$ python -q
>>> import numpy as np
>>> np.set_printoptions(suppress=True, linewidth=200)
>>> tidy = lambda a: np.round(a, 2) + 0
>>> feats = np.load("out3.npy")
>>> feats
array([[10,  1,  0,  0,  3,  3,  1],
       [ 3, -9,  0,  2,  1,  0,  2],
       [ 2,  1,  7,  0,  3,  1,  1],
       [ 3,  0,  1, -7,  2,  3,  2],
       [ 3,  0,  2,  3,  3,  3,  1],
       [ 0,  3,  2,  1,  1, -7,  3],
       [ 1,  1,  1,  2,  0,  3,  3]])
>>> G = feats.T @ feats
>>> np.trace(G), (feats ** 2).sum()
(np.int64(499), np.int64(499))
>>> np.allclose(G, G.T)
True
>>> rng = np.random.default_rng(24261)
>>> idx = rng.permutation(7)
>>> idx
array([4, 6, 1, 3, 0, 2, 5])
>>> out = feats[idx][:, idx]
>>> np.allclose(out, feats)
False
>>> out
array([[ 3,  1,  0,  3,  3,  2,  3],
       [ 0,  3,  1,  2,  1,  1,  3],
       [ 1,  2, -9,  2,  3,  0,  0],
       [ 2,  2,  0, -7,  3,  1,  3],
       [ 3,  1,  1,  0, 10,  0,  3],
       [ 3,  1,  1,  0,  2,  7,  1],
       [ 1,  3,  3,  1,  0,  2, -7]])
>>> np.trace(out)
np.int64(0)
>>> u = np.array([0, 3, 2, 3, 1, 2, 4])
>>> out = feats + np.outer(u, np.eye(7)[4])
>>> np.linalg.matrix_rank(np.linalg.inv(out) - np.linalg.inv(feats), tol=1e-8)
np.int64(1)
>>> tidy(np.linalg.det(out) / np.linalg.det(feats)), tidy(1 + np.linalg.solve(feats, u)[4])
(np.float64(0.76), np.float64(0.76))
>>> x = np.array([2, -4, 0, -4, 0, 2, -4])
>>> a = np.maximum(feats @ x, 0)
>>> a
array([18, 26,  0, 32,  0,  0,  0])
>>> tidy(np.tanh(feats @ x))
array([ 1.  ,  1.  , -0.96,  1.  , -1.  , -1.  , -1.  ])
>>> Uu, s = np.linalg.svd(feats)
Traceback (most recent call last):
  File "<python-input-23>", line 1, in <module>
    Uu, s = np.linalg.svd(feats)
    ^^^^^
ValueError: too many values to unpack (expected 2)
>>> Uu, s, vt = np.linalg.svd(feats, full_matrices=False)
>>> np.abs(Uu[:, 0]).round(6).argmax()
np.int64(0)
>>> tidy(vt @ vt.T)
array([[1., 0., 0., 0., 0., 0., 0.],
       [0., 1., 0., 0., 0., 0., 0.],
       [0., 0., 1., 0., 0., 0., 0.],
       [0., 0., 0., 1., 0., 0., 0.],
       [0., 0., 0., 0., 1., 0., 0.],
       [0., 0., 0., 0., 0., 1., 0.],
       [0., 0., 0., 0., 0., 0., 1.]])
>>> tidy(np.abs(vt[0]))
array([0.76, 0.12, 0.23, 0.05, 0.35, 0.43, 0.2 ])
>>> tidy(np.cumsum(s ** 2) / np.sum(s ** 2))
array([0.41, 0.62, 0.78, 0.88, 0.97, 1.  , 1.  ])
>>> tidy(s / s[0])
array([1.  , 0.72, 0.63, 0.49, 0.46, 0.26, 0.1 ])
>>> K = np.loadtxt("dump.csv", delimiter=",")
>>> K
array([[ 1.3, -0.8, -0.8, -0.6],
       [-1.2,  0.4,  1.8,  2.5],
       [-0.6,  1.3, -1. ,  0.4],
       [ 1.4, -0.3,  1.1,  0.5],
       [-0.1,  0.1, -1.1,  1.6],
       [-1.3, -0.6,  2.4, -1.1],
       [-0.2,  0. , -0.1,  2.3],
       [ 1. ,  7.5,  8. ,  2.5],
       [ 1.1, -1. ,  0.2,  0. ],
       [-1.6, -0.2,  1. , -0.2],
       [ 0.3,  1.4,  1.4, -0.7],
       [ 1.9, -0.9,  1.1,  0.3],
       [ 1.1, -1.2, -0.3, -2.2],
       [ 1.6, -0.7, -0.1,  0.3],
       [-0.4,  0.7, -0.7,  0.4],
       [ 0. ,  0. ,  0.5, -2.4],
       [-0.4,  1.9, -1.5, -1.5],
       [-0.5,  0.8, -0.4,  0.4],
       [-0.1,  0.2, -1. ,  0.2],
       [ 0.9, -0.5, -0.9, -0.8],
       [ 0.9,  1.7, -1.7,  0.9],
       [-0.2,  0.8, -2. ,  0.5],
       [-0.5, -1.9, -0.3, -1.3],
       [-2.5, -0.8, -1.1,  0.1],
       [-0.5, -0.1,  1.4, -1.8],
       [ 0.6,  0.2,  0. ,  1.8],
       [ 0.3, -0.5,  1.8,  1.2],
       [ 0.1,  0.2, -0.9,  1.2],
       [-0.6, -0.2,  1.1,  0.7],
       [-1.7,  0.2,  0.7, -0.3],
       [-0.1,  0.3, -1.5,  0.4],
       [ 0.1, -0.9, -0.5,  0. ],
       [ 1. , -0.2, -1.2, -0.2],
       [ 0.4,  1.9,  0. ,  0. ],
       [-0.1,  0.7,  0. ,  1.7],
       [ 0.9, -0.7, -1.5, -0.2],
       [ 0.9,  0.4,  0.5, -0.9],
       [ 0.3, -0.6,  0.7,  1.4],
       [-0.7,  0.2, -1.7,  0. ]])
>>> # row 7 dominates
>>> x = np.array([-1, 5, -8, 9])
>>> target = K @ x
>>> tidy(np.linalg.solve(K.T @ K, K.T @ target))
array([-1.,  5., -8.,  9.])
>>> target = target + 0.3 * rng.normal(size=39)
>>> tidy(target)
array([ -4.25,  11.04,  19.07,  -7.45,  23.69, -30.84,  21.71,  -4.82,  -7.54,  -8.95, -10.94, -12.52, -24.36,  -1.76,  13.15, -25.46,   7.56,  10.93,  10.44,  -3.47,  29.22,  24.96, -18.43,   8.18,
       -27.38,  17.  ,  -6.73,  18.89,  -2.52,  -5.47,  17.72,  -0.49,   6.15,   9.45,  18.54,   5.85, -11.32,   3.07,  15.19])
>>> c, *_ = np.linalg.lstsq(K, target)
>>> tidy(K.T @ (target - K @ c))
array([0., 0., 0., 0.])
>>> tidy(np.linalg.norm(target - K @ c))
np.float64(1.79)
>>> tidy(c)
array([-1.  ,  5.01, -8.  ,  8.99])
>>> c.round()
array([-1.,  5., -8.,  9.])
>>> A = np.array([[-5, 8, 5, 1, -6, 9, -9, 4, -8, 7, 6, 8, -3],
...     [-6, 1, 4, -4, -5, -2, -5, 3, -9, -5, 2, -9, -5],
...     [5, -6, -6, 9, -9, -3, 8, 9, 0, 9, 8, -1, 8],
...     [-9, -3, -7, -9, 1, 8, -4, 2, 0, 8, 3, -7, 8],
...     [-7, 4, 7, 0, 1, 9, -6, 2, 7, 9, -7, 4, 5],
...     [6, -8, -3, 7, 6, -9, 9, 5, -7, 1, -3, -2, -2]])
>>> A
array([[-5,  8,  5,  1, -6,  9, -9,  4, -8,  7,  6,  8, -3],
       [-6,  1,  4, -4, -5, -2, -5,  3, -9, -5,  2, -9, -5],
       [ 5, -6, -6,  9, -9, -3,  8,  9,  0,  9,  8, -1,  8],
       [-9, -3, -7, -9,  1,  8, -4,  2,  0,  8,  3, -7,  8],
       [-7,  4,  7,  0,  1,  9, -6,  2,  7,  9, -7,  4,  5],
       [ 6, -8, -3,  7,  6, -9,  9,  5, -7,  1, -3, -2, -2]])
>>> def softmax(z):
...     e = np.exp(z - z.max(axis=-1, keepdims=True))
...     return e / e.sum(axis=-1, keepdims=True)
... 
>>> tidy(softmax(A[1]))
array([0.  , 0.03, 0.64, 0.  , 0.  , 0.  , 0.  , 0.24, 0.  , 0.  , 0.09, 0.  , 0.  ])
>>> tidy(softmax(A[1] + -3))
array([0.  , 0.03, 0.64, 0.  , 0.  , 0.  , 0.  , 0.24, 0.  , 0.  , 0.09, 0.  , 0.  ])
>>> S = A @ A.T / np.sqrt(13)
>>> softmax(S)[1] @ A
array([-6.,  1.,  4., -4., -5., -2., -5.,  3., -9., -5.,  2., -9., -5.])
>>> tidy(softmax(S))
array([[1., 0., 0., 0., 0., 0.],
       [0., 1., 0., 0., 0., 0.],
       [0., 0., 1., 0., 0., 0.],
       [0., 0., 0., 1., 0., 0.],
       [0., 0., 0., 0., 1., 0.],
       [0., 0., 0., 0., 0., 1.]])
>>> A.sum(axis=1)
array([ 17, -40,  31,  -9,  28,   0])
>>> tidy(A.mean(axis=0))
array([-2.67, -0.67,  0.  ,  0.67, -2.  ,  2.  , -1.17,  4.17, -2.83,  4.83,  1.5 , -1.17,  1.83])
>>> A - A[0]
array([[  0,   0,   0,   0,   0,   0,   0,   0,   0,   0,   0,   0,   0],
       [ -1,  -7,  -1,  -5,   1, -11,   4,  -1,  -1, -12,  -4, -17,  -2],
       [ 10, -14, -11,   8,  -3, -12,  17,   5,   8,   2,   2,  -9,  11],
       [ -4, -11, -12, -10,   7,  -1,   5,  -2,   8,   1,  -3, -15,  11],
       [ -2,  -4,   2,  -1,   7,   0,   3,  -2,  15,   2, -13,  -4,   8],
       [ 11, -16,  -8,   6,  12, -18,  18,   1,   1,  -6,  -9, -10,   1]])
>>> np.linalg.matrix_rank(A)
np.int64(6)
>>> np.unravel_index(np.abs(A).argmax(), A.shape)
(np.int64(0), np.int64(5))
>>> np.count_nonzero(A)
np.int64(75)
>>> A.shape
(6, 13)
>>> tidy(np.linalg.svd(A, compute_uv=False))
array([33.67, 25.77, 21.37, 20.37, 12.5 ,  9.57])
>>> A[:, 13]
Traceback (most recent call last):
  File "<python-input-59>", line 1, in <module>
    A[:, 13]
    ~^^^^^^^
IndexError: index 13 is out of bounds for axis 1 with size 13
>>> np.diff(A, axis=0)
array([[ -1,  -7,  -1,  -5,   1, -11,   4,  -1,  -1, -12,  -4, -17,  -2],
       [ 11,  -7, -10,  13,  -4,  -1,  13,   6,   9,  14,   6,   8,  13],
       [-14,   3,  -1, -18,  10,  11, -12,  -7,   0,  -1,  -5,  -6,   0],
       [  2,   7,  14,   9,   0,   1,  -2,   0,   7,   1, -10,  11,  -3],
       [ 13, -12, -10,   7,   5, -18,  15,   3, -14,  -8,   4,  -6,  -7]])
>>> A.sum(axis=0)
array([-16,  -4,   0,   4, -12,  12,  -7,  25, -17,  29,   9,  -7,  11])
>>> F = np.loadtxt("a.csv", delimiter=",")
>>> F
array([[  5.,   6.,   7.,   8.,   9.,  10.,  11.,  12.],
       [ 13.,  14.,  15.,  16.,  17.,  18.,  19.,  20.],
       [ 21.,  22.,  23.,  24.,  25.,  26.,  27.,  28.],
       [ 29.,  30.,  31.,  32.,  33.,  34.,  35.,  36.],
       [ 37.,  38.,  39.,  40.,  41.,  42.,  43.,  44.],
       [ 45.,  46.,  47.,  48.,  49.,  50.,  51.,  52.],
       [ 53.,  54.,  55.,  56.,  57.,  58.,  59.,  60.],
       [ 61.,  62.,  63.,  64.,  65.,  66.,  67.,  68.],
       [ 69.,  70.,  71.,  72.,  73.,  74.,  75.,  76.],
       [ 77.,  78.,  79.,  80.,  81.,  82.,  83.,  84.],
       [ 85.,  86.,  87.,  88.,  89.,  90.,  91.,  92.],
       [ 93.,  94.,  95.,  96.,  97.,  98.,  99., 100.],
       [101., 102., 103., 104., 105., 106., 107., 108.],
       [109., 110., 111., 112., 113., 114., 115., 116.]])
>>> # looks like rank 2
>>> Uu, s, vt = np.linalg.svd(F)
>>> tidy(s)
array([725.87,  11.4 ,   0.  ,   0.  ,   0.  ,   0.  ,   0.  ,   0.  ])
>>> np.argmax(s[:-1] / (s[1:] + 1e-6)) + 1
np.int64(2)
>>> out = Uu[:, :2] @ np.diag(s[:2]) @ vt[:2]
>>> tidy(out)
array([[  5.,   6.,   7.,   8.,   9.,  10.,  11.,  12.],
       [ 13.,  14.,  15.,  16.,  17.,  18.,  19.,  20.],
       [ 21.,  22.,  23.,  24.,  25.,  26.,  27.,  28.],
       [ 29.,  30.,  31.,  32.,  33.,  34.,  35.,  36.],
       [ 37.,  38.,  39.,  40.,  41.,  42.,  43.,  44.],
       [ 45.,  46.,  47.,  48.,  49.,  50.,  51.,  52.],
       [ 53.,  54.,  55.,  56.,  57.,  58.,  59.,  60.],
       [ 61.,  62.,  63.,  64.,  65.,  66.,  67.,  68.],
       [ 69.,  70.,  71.,  72.,  73.,  74.,  75.,  76.],
       [ 77.,  78.,  79.,  80.,  81.,  82.,  83.,  84.],
       [ 85.,  86.,  87.,  88.,  89.,  90.,  91.,  92.],
       [ 93.,  94.,  95.,  96.,  97.,  98.,  99., 100.],
       [101., 102., 103., 104., 105., 106., 107., 108.],
       [109., 110., 111., 112., 113., 114., 115., 116.]])
>>> np.linalg.matrix_rank(F, rtol=0.05)
np.int64(1)
>>> tidy(np.linalg.norm(F - out, 2)), tidy(s[2])
(np.float64(0.0), np.float64(0.0))
>>> np.abs(np.diag(np.linalg.qr(out)[1])) > 1e-9
array([ True,  True, False, False, False, False, False, False])
>>> np.allclose(out[:-1].T @ np.linalg.lstsq(out[:-1].T, out[-1])[0], out[-1])
True
>>> np.unique(out.round(6), axis=0).shape
(14, 8)
>>> try:
...     np.linalg.inv(out)
... except np.linalg.LinAlgError as e:
...     print(e)
... 
Last 2 dimensions of the array must be square
>>> u, g = F[4], F[7]
>>> u @ u
np.float64(13164.0)
>>> u @ g
np.float64(20940.0)
>>> pr = (u @ g) / (u @ u) * u
>>> np.linalg.matrix_rank(np.outer(u, g))
np.int64(1)
>>> idx = rng.integers(0, 3, 12)
>>> J = np.triu((idx[:, None] == idx) & (rng.random((12, 12)) < 0.8), 1).astype(int)
>>> J += J.T
>>> J
array([[0, 1, 0, 1, 0, 0, 1, 0, 0, 0, 0, 1],
       [1, 0, 0, 1, 0, 0, 1, 0, 0, 0, 1, 1],
       [0, 0, 0, 0, 0, 0, 0, 1, 1, 0, 0, 0],
       [1, 1, 0, 0, 0, 0, 1, 0, 0, 0, 1, 1],
       [0, 0, 0, 0, 0, 0, 0, 1, 1, 0, 0, 0],
       [0, 0, 0, 0, 0, 0, 0, 0, 0, 1, 0, 0],
       [1, 1, 0, 1, 0, 0, 0, 0, 0, 0, 1, 1],
       [0, 0, 1, 0, 1, 0, 0, 0, 1, 0, 0, 0],
       [0, 0, 1, 0, 1, 0, 0, 1, 0, 0, 0, 0],
       [0, 0, 0, 0, 0, 1, 0, 0, 0, 0, 0, 0],
       [0, 1, 0, 1, 0, 0, 1, 0, 0, 0, 0, 0],
       [1, 1, 0, 1, 0, 0, 1, 0, 0, 0, 0, 0]])
>>> r = np.linalg.matrix_rank(J)
>>> r
np.int64(11)
>>> null = np.linalg.svd(J)[2][r:].T
>>> [int(np.linalg.matrix_rank(J[:i])) for i in range(1, len(J) + 1)]
[1, 2, 3, 4, 4, 5, 6, 7, 8, 9, 10, 11]
>>> tidy(J @ null)
array([[0.],
       [0.],
       [0.],
       [0.],
       [0.],
       [0.],
       [0.],
       [0.],
       [0.],
       [0.],
       [0.],
       [0.]])
>>> np.allclose(J @ null, 0)
True
